% python3 -q
>>> import numpy as np
>>> import numpy.linalg as la
>>> np.set_printoptions(suppress=True, linewidth=100)
>>> J = np.load("w.npy")
>>> J
array([[  4,   0],
       [  4,   0],
       [-12,   0]])
>>> U, s, VT = la.svd(J)
>>> vecs = VT[:(s > 1e-8).sum()]
>>> rng = np.random.default_rng(21794)
>>> x0 = J[0] + -3 * J[2] + rng.integers(2) * np.eye(2)[1]
>>> x0
array([40.,  0.])
>>> vecs.T @ vecs
array([[1., 0.],
       [0., 0.]])
>>> la.matrix_rank(np.vstack([J, x0]))
np.int64(1)
>>> Y = np.array([[0, 4, 7, 8], [2, 5, -8, -1], [-5, 7, -2, -1], [-7, 0, 8, 3]])
>>> F = Y + Y.T
>>> F
array([[ 0,  6,  2,  1],
       [ 6, 10, -1, -1],
       [ 2, -1, -4,  7],
       [ 1, -1,  7,  6]])
>>> F @ F
array([[ 41,  57,  -7,  14],
       [ 57, 138,  -1, -17],
       [ -7,  -1,  70,  17],
       [ 14, -17,  17,  87]])
>>> round(float(np.abs(la.eigvals(F)).max()), 2)
12.88
>>> la.matrix_power(F, 4)
array([[ 5175,  9972,  -596,   704],
       [ 9972, 22583,  -896, -3044],
       [ -596,  -896,  5239,  2588],
       [  704, -3044,  2588,  8343]])
>>> np.trace(F)
np.int64(12)
>>> labels = rng.permutation(4)
>>> labels
array([2, 0, 3, 1])
>>> Y = F[labels][:, labels]
>>> np.allclose(Y, F)
False
>>> Y = F + rng.integers(-2, 3, (4, 3)) @ rng.integers(-2, 3, (3, 4))
>>> Y
array([[ 2,  6,  1,  3],
       [ 2,  9, -2, -5],
       [ 8,  3,  1, 13],
       [-3, -3,  3,  2]])
>>> np.round(la.svd(Y - F, compute_uv=False), 2) + 0
array([14.05,  3.15,  0.77,  0.  ])
>>> ev, vecs = la.eig(Y)
>>> np.round(np.prod(ev), 2)
np.float64(225.0)
>>> np.round(np.sort(la.eigvals(Y @ Y)), 2)
array([  0.4 ,  18.22,  50.72, 138.66])
>>> np.round(np.sort(la.eigvals(Y.T)), 2)
array([-4.27, -0.63,  7.12, 11.78])
>>> np.round(Y @ vecs[:, 0] - ev[0] * vecs[:, 0], 2) + 0
array([0., 0., 0., 0.])
>>> np.round(np.sort(la.eigvals(la.inv(Y))), 2)
array([-1.59, -0.23,  0.08,  0.14])
>>> A = np.array([[1, 0, 0, 0, 0, 0],
...     [0, 0, 0, 0, 0, 0],
...     [1, 1, 0, 0, 0, 0],
...     [0, 0, 1, 0, 0, 0],
...     [0, 0, 0, 0, 0, 0],
...     [0, 0, 1, 1, 0, 0],
...     [0, 0, 0, 0, 1, 0],
...     [0, 0, 0, 0, 0, 0],
...     [0, 0, 0, 0, 1, 1]])
>>> A
array([[1, 0, 0, 0, 0, 0],
       [0, 0, 0, 0, 0, 0],
       [1, 1, 0, 0, 0, 0],
       [0, 0, 1, 0, 0, 0],
       [0, 0, 0, 0, 0, 0],
       [0, 0, 1, 1, 0, 0],
       [0, 0, 0, 0, 1, 0],
       [0, 0, 0, 0, 0, 0],
       [0, 0, 0, 0, 1, 1]])
>>> hat = A @ la.solve(A.T @ A, A.T)
>>> np.diag(hat)
array([1., 0., 1., 1., 0., 1., 1., 0., 1.])
>>> hat @ A[:, 1]
array([0., 0., 1., 0., 0., 0., 0., 0., 0.])
>>> np.trace(hat)
np.float64(6.0)
>>> hat
array([[1., 0., 0., 0., 0., 0., 0., 0., 0.],
       [0., 0., 0., 0., 0., 0., 0., 0., 0.],
       [0., 0., 1., 0., 0., 0., 0., 0., 0.],
       [0., 0., 0., 1., 0., 0., 0., 0., 0.],
       [0., 0., 0., 0., 0., 0., 0., 0., 0.],
       [0., 0., 0., 0., 0., 1., 0., 0., 0.],
       [0., 0., 0., 0., 0., 0., 1., 0., 0.],
       [0., 0., 0., 0., 0., 0., 0., 0., 0.],
       [0., 0., 0., 0., 0., 0., 0., 0., 1.]])
>>> np.round(la.eigvalsh(hat), 2)
array([0., 0., 0., 1., 1., 1., 1., 1., 1.])
>>> G = A.T @ A
>>> np.round(la.svd(A, compute_uv=False) ** 2, 2)
array([2.62, 2.62, 2.62, 0.38, 0.38, 0.38])
>>> la.matrix_rank(G)
np.int64(6)
>>> np.round(la.eigvalsh(G)[::-1], 2)
array([2.62, 2.62, 2.62, 0.38, 0.38, 0.38])
>>> (A @ A.T).shape
(9, 9)
>>> labels = rng.permutation(6)
>>> Y = A[:, labels] * rng.choice([-1, 1], 6)
>>> Y
array([[ 0,  0,  0,  0,  0, -1],
       [ 0,  0,  0,  0,  0,  0],
       [-1,  0,  0,  0,  0, -1],
       [ 0,  0, -1,  0,  0,  0],
       [ 0,  0,  0,  0,  0,  0],
       [ 0,  0, -1,  0, -1,  0],
       [ 0,  0,  0,  1,  0,  0],
       [ 0,  0,  0,  0,  0,  0],
       [ 0,  1,  0,  1,  0,  0]])
>>> U, _, VT = la.svd(A.T @ Y)
>>> np.round(U @ VT, 2) + 0
array([[ 0.,  0.,  0.,  0.,  0., -1.],
       [-1.,  0.,  0.,  0.,  0.,  0.],
       [ 0.,  0., -1.,  0.,  0.,  0.],
       [ 0.,  0.,  0.,  0., -1.,  0.],
       [ 0.,  0.,  0.,  1.,  0.,  0.],
       [ 0.,  1.,  0.,  0.,  0.,  0.]])
>>> np.round(la.lstsq(A, Y)[0], 2) + 0
array([[ 0.,  0.,  0.,  0.,  0., -1.],
       [-1.,  0.,  0.,  0.,  0.,  0.],
       [ 0.,  0., -1.,  0.,  0.,  0.],
       [ 0.,  0.,  0.,  0., -1.,  0.],
       [ 0.,  0.,  0.,  1.,  0.,  0.],
       [ 0.,  1.,  0.,  0.,  0.,  0.]])
>>> labels
array([1, 5, 2, 4, 3, 0])
>>> U, s, VT = la.svd(A, full_matrices=False)
>>> np.round(VT @ VT.T, 2) + 0
array([[1., 0., 0., 0., 0., 0.],
       [0., 1., 0., 0., 0., 0.],
       [0., 0., 1., 0., 0., 0.],
       [0., 0., 0., 1., 0., 0.],
       [0., 0., 0., 0., 1., 0.],
       [0., 0., 0., 0., 0., 1.]])
>>> np.round(np.sqrt((s ** 2).sum()), 2), round(la.norm(A), 2)
(np.float64(3.0), np.float64(3.0))
>>> np.round(np.cumsum(s ** 2) / np.sum(s ** 2), 2)
array([0.29, 0.58, 0.87, 0.92, 0.96, 1.  ])
>>> U.shape, s.shape, VT.shape
((9, 6), (6,), (6, 6))
>>> s.round(2)
array([1.62, 1.62, 1.62, 0.62, 0.62, 0.62])
>>> K = np.load("a.npy")
>>> K
array([[0., 0., 0., 1.],
       [0., 0., 0., 3.],
       [0., 0., 0., 0.],
       [1., 3., 0., 0.]])
>>> U, s, VT = la.svd(K)
>>> s.round(2)
array([ 3.16,  3.16, -0.  ,  0.  ])
>>> np.argmax(s[:-1] / (s[1:] + 1e-6)) + 1
np.int64(2)
>>> Y = U[:, :2] @ np.diag(s[:2]) @ VT[:2]
>>> la.matrix_rank(K, rtol=0.05)
np.int64(2)
>>> np.abs(K - Y).max()
np.float64(0.0)
>>> la.matrix_rank(Y)
np.int64(2)
>>> np.round(np.sort(la.eigvals(K).real), 2) + 0
array([-3.16,  0.  ,  0.  ,  3.16])
>>> np.flatnonzero(la.matrix_power((K != 0) + (K.T != 0) + np.eye(4), 4)[0])
array([0, 1, 3])
>>> round(float(la.det(K)), 2)
0.0
>>> K @ K
array([[ 1.,  3.,  0.,  0.],
       [ 3.,  9.,  0.,  0.],
       [ 0.,  0.,  0.,  0.],
       [ 0.,  0.,  0., 10.]])
>>> X = np.load("dump.npy")
>>> X
array([[ 0,  0,  0],
       [ 1,  3,  0],
       [-2,  3, -5]])
>>> U, s, VT = la.svd(X)
>>> s.round(2) + 0
array([6.3 , 2.89, 0.  ])
>>> Y = U[:, :2] @ np.diag(s[:2]) @ VT[:2]
>>> la.matrix_rank(X, rtol=0.05)
np.int64(2)
>>> round(float(la.norm(X - Y) / la.norm(X)), 2)
0.0
>>> Y.round(2) + 0
array([[ 0.,  0.,  0.],
       [ 1.,  3.,  0.],
       [-2.,  3., -5.]])
>>> def softmax(z):
...     e = np.exp(z - z.max(axis=-1, keepdims=True))
...     return e / e.sum(axis=-1, keepdims=True)
... 
>>> np.round(softmax(X).sum(axis=1), 2)
array([1., 1., 1.])
>>> np.round(softmax(10 * X[0]), 2)
array([0.33, 0.33, 0.33])
>>> np.round(softmax(X[0]), 2)
array([0.33, 0.33, 0.33])
>>> np.round(softmax(X[0] + -2), 2)
array([0.33, 0.33, 0.33])
>>> S = X @ X.T / np.sqrt(3)
>>> np.round(softmax(S + np.triu(np.full(S.shape, -np.inf), 1)), 2) + 0
array([[1., 0., 0.],
       [0., 1., 0.],
       [0., 0., 1.]])
>>> np.round(softmax(S)[0] @ X, 2)
array([-0.33,  2.  , -1.67])
>>> np.einsum("ii->", X)
np.int64(-2)
>>> np.kron(np.eye(2, dtype=int), X)
array([[ 0,  0,  0,  0,  0,  0],
       [ 1,  3,  0,  0,  0,  0],
       [-2,  3, -5,  0,  0,  0],
       [ 0,  0,  0,  0,  0,  0],
       [ 0,  0,  0,  1,  3,  0],
       [ 0,  0,  0, -2,  3, -5]])
>>> np.poly(X)
array([  1.,   2., -15.,   0.])
>>> np.round(la.eigvals(X).sum().real, 2)
np.float64(-2.0)
>>> hat = np.triu(np.array([[2, 1, -2], [-3, 2, -2], [0, -3, 2]]), 1) + np.eye(3)
>>> Y = hat @ X @ la.inv(hat)
>>> np.trace(Y), np.trace(X)
(np.float64(-2.0), np.int64(-2))
>>> hat @ X - X @ hat
array([[ 5., -3., 10.],
       [ 4., -7., 18.],
       [ 0.,  2.,  2.]])
>>> Y
array([[ 5., -8.,  4.],
       [ 5., -8.,  4.],
       [-2.,  5.,  1.]])
>>> la.cond(X) > 100
np.True_
>>> [round(float(x), 2) for x in la.svd(X, compute_uv=False)[:3]]
[6.3, 2.89, 0.0]
>>> mat = np.load("layer12.npy")
>>> mat
array([[ 0,  3, -1],
       [ 0,  0,  3],
       [ 0,  0,  0]])
>>> np.round(la.norm(mat, 2) / la.norm(mat), 2)
np.float64(0.81)
>>> np.argsort(-la.norm(mat, axis=0).round(6), kind="stable")[:3]
array([2, 1, 0])
>>> la.cond(mat) > 100
np.True_
>>> rk = la.matrix_rank(mat)
>>> rk
np.int64(2)
>>> N = la.svd(mat)[2][rk:].T
>>> mat @ N
array([[0.],
       [0.],
       [0.]])
>>> N @ N.T
array([[1., 0., 0.],
       [0., 0., 0.],
       [0., 0., 0.]])
>>> N.shape
(3, 1)
>>> [int(la.matrix_rank(mat[:i])) for i in range(1, len(mat) + 1)]
[1, 2, 2]
>>> np.round(la.eigvals(mat).sum().real, 2)
np.float64(0.0)
>>> np.kron(np.eye(2, dtype=int), mat)
array([[ 0,  3, -1,  0,  0,  0],
       [ 0,  0,  3,  0,  0,  0],
       [ 0,  0,  0,  0,  0,  0],
       [ 0,  0,  0,  0,  3, -1],
       [ 0,  0,  0,  0,  0,  3],
       [ 0,  0,  0,  0,  0,  0]])
>>> np.round(la.eigvals(mat), 2)
array([0., 0., 0.])
>>> np.einsum("ij,ji->", mat, mat)
np.int64(0)
>>> np.einsum("ii->", mat)
np.int64(0)
>>> round(la.det(2 * mat), 2), round(la.det(mat), 2)
(np.float64(0.0), np.float64(0.0))
>>> np.round(la.det(mat[::-1]), 2)
np.float64(0.0)
>>> la.matrix_rank(mat - mat[0, 0] * np.eye(3))
np.int64(2)
>>> mat @ mat
array([[0, 0, 9],
       [0, 0, 0],
       [0, 0, 0]])
>>> np.prod(np.diag(mat)), np.round(la.det(mat), 2)
(np.int64(0), np.float64(0.0))
>>> la.matrix_power(mat - np.diag(np.diag(mat)), 3)
array([[0, 0, 0],
       [0, 0, 0],
       [0, 0, 0]])
>>> [int(la.matrix_rank(la.matrix_power(mat, p))) for p in range(1, 4)]
[2, 1, 0]
>>> round(float(la.det(mat)), 2)
0.0
>>> (mat - mat.T) / 2
array([[ 0. ,  1.5, -0.5],
       [-1.5,  0. ,  1.5],
       [ 0.5, -1.5,  0. ]])
>>> np.allclose(mat @ mat.T, mat.T @ mat)
False
>>> la.matrix_power(mat, 3)
array([[0, 0, 0],
       [0, 0, 0],
       [0, 0, 0]])
>>> W0 = np.array([[-0.7, 0.8, -0.5, 0.9, -0.5],
...     [-0.8, 0.0, 0.7, -0.1, -2.2],
...     [1.6, -0.3, -0.2, -0.4, -1.3],
...     [0.6, -1.0, -0.6, -1.9, 1.7]])
>>> W0
array([[-0.7,  0.8, -0.5,  0.9, -0.5],
       [-0.8,  0. ,  0.7, -0.1, -2.2],
       [ 1.6, -0.3, -0.2, -0.4, -1.3],
       [ 0.6, -1. , -0.6, -1.9,  1.7]])
>>> r0, v = W0[2], W0[1]
>>> np.round(r0 @ r0, 2)
np.float64(4.54)
>>> r0 @ v
np.float64(1.48)
>>> p = (r0 @ v) / (r0 @ r0) * r0
>>> np.round(v - p, 2)
array([-1.32,  0.1 ,  0.77,  0.03, -1.78])
>>> np.round(la.norm(r0 + v) ** 2 + la.norm(r0 - v) ** 2, 2)
np.float64(21.04)
>>> (v - p) @ r0
np.float64(0.0)
>>> la.matrix_rank(np.outer(r0, v))
np.int64(1)
>>> np.round(softmax(10 * W0[0]), 2) + 0
array([0.  , 0.27, 0.  , 0.73, 0.  ])
>>> np.round(softmax(W0).sum(axis=1), 2)
array([1., 1., 1., 1.])
>>> np.round(softmax(W0[0] + 4), 2)
array([0.08, 0.35, 0.09, 0.38, 0.09])
>>> S = W0 @ W0.T / np.sqrt(5)
>>> np.round(softmax(S), 2) + 0
array([[0.54, 0.31, 0.12, 0.04],
       [0.09, 0.79, 0.11, 0.01],
       [0.06, 0.17, 0.68, 0.09],
       [0.01, 0.  , 0.02, 0.97]])
>>> softmax(S).round(6).argmax(axis=1)
array([0, 1, 2, 3])
>>> np.round(W0[0] @ W0[3], 2)
np.float64(-3.48)
>>> round(la.norm(W0) ** 2 / la.norm(W0, 2) ** 2, 2)
np.float64(1.64)
>>> round(float(la.norm(W0[0], 1)), 2), np.round(la.norm(W0[0], np.inf), 2)
(3.4, np.float64(0.9))
>>> r0 = np.array([0, 0, 0])
>>> np.polyval(r0, W0[0])
array([0., 0., 0., 0., 0.])
>>> np.array([np.convolve(row, r0, "same") for row in W0])
array([[0., 0., 0., 0., 0.],
       [0., 0., 0., 0., 0.],
       [0., 0., 0., 0., 0.],
       [0., 0., 0., 0., 0.]])
>>> np.correlate(W0[0], W0[3], "full")
array([-1.19,  2.69, -1.95,  2.7 , -3.48,  1.39, -0.9 ,  1.04, -0.3 ])
>>> np.round(np.cross(W0[0, :3], W0[3, :3]), 2)
array([-0.98, -0.72,  0.22])
>>> w1 = np.array([[4, 0], [2, -2], [-9, -8], [-6, 5], [5, -1]])
>>> c = np.array([2, 2])
>>> hid = np.maximum(W0 @ w1 + c, 0)
>>> (hid > 0).astype(int)
array([[0, 1],
       [0, 0],
       [1, 1],
       [1, 0]])
>>> hid
array([[ 0. ,  9.4],
       [ 0. ,  0. ],
       [ 5.5,  3.5],
       [27.7,  0. ]])
>>> la.matrix_rank(hid)
np.int64(2)
>>> cent = np.array([[1, 1], [0, 0]])
>>> (hid @ cent).round(6).argmax(axis=1)
array([0, 0, 0, 0])
